% python3 -q
>>> import numpy as np
>>> import numpy.linalg as la
>>> np.set_printoptions(suppress=True, linewidth=120)
>>> tidy = lambda a: np.round(a, 2) + 0
>>> W0 = np.loadtxt("layer12.csv", delimiter=",")
>>> print(W0)
[[ 2.93 -0.68  7.64]
 [ 1.96 -8.44 -4.72]
 [ 2.27  1.28 10.29]
 [ 1.88  0.04  9.58]
 [ 2.32  1.05  9.53]
 [-1.15 -8.64 -1.95]
 [-2.39  7.3   7.09]
 [ 0.01 -8.22 -3.99]
 [-3.38  6.03  6.64]
 [-0.04 -7.4  -3.14]
 [-1.13  7.32  6.77]
 [ 1.31  1.41  9.53]
 [-0.53 -6.98 -4.74]
 [ 4.7   0.9   8.39]
 [ 2.64  0.91  9.49]
 [ 1.3   0.23  9.09]
 [-4.19  6.11  6.21]
 [ 0.24 -8.7  -3.16]]
>>> dist = la.norm(W0[:, None] - W0[None], axis=-1)
>>> print(dist.shape)
(18, 18)
>>> print(dist[7].round(6).argsort(kind="stable")[:4])
[ 7 17  9 12]
>>> print(tidy(dist[:5, :5]))
[[ 0.   14.63  3.36  2.32  2.63]
 [14.63  0.   17.89 16.63 17.12]
 [ 3.36 17.89  0.    1.48  0.8 ]
 [ 2.32 16.63  1.48  0.    1.1 ]
 [ 2.63 17.12  0.8   1.1   0.  ]]
>>> print(np.unravel_index(dist.round(6).argmax(), dist.shape))
(np.int64(1), np.int64(6))
>>> print(dist.mean(axis=1).argmax())
1
>>> arr = np.array([[1.0, 0.9, 0.81], [0.9, 1.0, 0.9], [0.81, 0.9, 1.0]])
>>> print(arr)
[[1.   0.9  0.81]
 [0.9  1.   0.9 ]
 [0.81 0.9  1.  ]]
>>> rng = np.random.default_rng(36)
>>> labels = rng.permutation(3)
>>> B = arr[:, labels] * rng.choice([-1, 1], 3)
>>> print(B)
[[-1.   -0.9  -0.81]
 [-0.9  -1.   -0.9 ]
 [-0.81 -0.9  -1.  ]]
>>> U, _, Vh = la.svd(arr.T @ B)
>>> print(tidy(la.lstsq(arr, B)[0]))
[[-1.  0.  0.]
 [ 0. -1.  0.]
 [ 0.  0. -1.]]
>>> print(labels)
[0 1 2]
>>> print(tidy(U @ Vh))
[[-1.  0.  0.]
 [ 0. -1.  0.]
 [ 0.  0. -1.]]
>>> print(tidy(np.abs(la.svd(arr)[2][-1])))
[0.42 0.81 0.42]
>>> print(tidy(la.norm(arr, 2) / la.norm(arr)))
1.0
>>> print(la.matrix_rank(arr, rtol=0.1))
1
>>> print([round(float(x), 2) for x in la.svd(arr, compute_uv=False)[:3]])
[2.74, 0.19, 0.07]
>>> print(la.cond(arr) > 100)
False
>>> U, sig, Vh = la.svd(arr)
>>> print(tidy(sig))
[2.74 0.19 0.07]
>>> print(np.argmax(sig[:-1] / (sig[1:] + 1e-6)) + 1)
1
>>> B = U[:, :1] @ np.diag(sig[:1]) @ Vh[:1]
>>> print(tidy(la.norm(arr - B) / la.norm(arr)))
0.07
>>> print(la.matrix_rank(arr, rtol=0.05))
2
>>> Lm = la.cholesky(arr)
>>> print(Lm @ Lm.T)
[[1.   0.9  0.81]
 [0.9  1.   0.9 ]
 [0.81 0.9  1.  ]]
>>> print(la.eigvalsh(arr).min() > 0)
True
>>> print(arr / np.sqrt(np.outer(np.diag(arr), np.diag(arr))))
[[1.   0.9  0.81]
 [0.9  1.   0.9 ]
 [0.81 0.9  1.  ]]
>>> m1 = np.loadtxt("run16.csv", delimiter=",")
>>> print(m1)
[[ 2.  3.  0.  0.  0.  0.]
 [-2.  0.  0.  0.  0.  0.]
 [-3.  2.  0.  0.  0.  0.]
 [ 0.  0.  2.  3.  0.  0.]
 [ 0.  0. -2.  0.  0.  0.]
 [ 0.  0. -3.  2.  0.  0.]
 [ 0.  0.  0.  0.  2.  3.]
 [ 0.  0.  0.  0. -2.  0.]
 [ 0.  0.  0.  0. -3.  2.]]
>>> r0, g = m1[3], m1[2]
>>> print(r0 @ g)
0.0
>>> print(r0 @ r0)
13.0
>>> p = (r0 @ g) / (r0 @ r0) * r0
>>> print(la.matrix_rank(np.outer(r0, g)))
1
>>> print(tidy(la.norm(r0 + g) ** 2 + la.norm(r0 - g) ** 2))
52.0
>>> print(m1[6] @ m1[2])
0.0
>>> print(la.norm(m1, axis=1).argmax())
0
>>> print(tidy(la.norm(m1[6], 1)), tidy(la.norm(m1[6], np.inf)))
5.0 3.0
>>> print(tidy(la.norm(m1[6] - m1[2])))
5.1
>>> print(tidy(la.norm(m1, 1)), tidy(la.norm(m1, np.inf)))
7.0 5.0
>>> print(tidy(la.norm(m1, 2)))
4.12
>>> A = np.loadtxt("sample9.csv", delimiter=",")
>>> print(A)
[[15.  2.  7.]
 [ 2.  9. -1.]
 [ 7. -1.  4.]]
>>> # symmetric, so the eigenvalues are real
>>> x0 = np.array([3, 2, 4, 8, 9, 6])
>>> target = m1 @ x0
>>> print(tidy(la.pinv(m1) @ m1))
[[1. 0. 0. 0. 0. 0.]
 [0. 1. 0. 0. 0. 0.]
 [0. 0. 1. 0. 0. 0.]
 [0. 0. 0. 1. 0. 0.]
 [0. 0. 0. 0. 1. 0.]
 [0. 0. 0. 0. 0. 1.]]
>>> print(tidy(la.solve(m1.T @ m1, m1.T @ target)))
[3. 2. 4. 8. 9. 6.]
>>> print(tidy(la.lstsq(m1, target)[0]))
[3. 2. 4. 8. 9. 6.]
>>> target = target + 0.05 * rng.normal(size=9)
>>> print(tidy(target))
[ 11.99  -5.94  -4.99  32.02  -8.     3.96  36.01 -17.96 -14.99]
>>> c, *_ = la.lstsq(m1, target)
>>> print(tidy(c))
[2.99 2.   4.01 8.   9.   6.  ]
>>> print(c.round())
[3. 2. 4. 8. 9. 6.]
>>> print([round(float(la.norm(la.solve(m1.T @ m1 + lam * np.eye(6), m1.T @ target))), 2) for lam in (0, 1, 10, 100)])
[14.49, 13.57, 8.67, 1.9]
>>> print(tidy(m1.T @ (target - m1 @ c)))
[0. 0. 0. 0. 0. 0.]
>>> hat = m1 @ la.solve(m1.T @ m1, m1.T)
>>> print(tidy(np.diag(hat)))
[0.93 0.24 0.84 0.93 0.24 0.84 0.93 0.24 0.84]
>>> print(la.matrix_rank(np.eye(9) - hat))
3
>>> x0 = np.ones(3)
>>> for _ in range(6):
...     x0 = A @ x0
...     x0 /= la.norm(x0)
...     print(round(x0 @ A @ x0, 2))
... 
18.12
18.48
18.57
18.59
18.6
18.6
>>> print(tidy(x0))
[0.9  0.15 0.42]
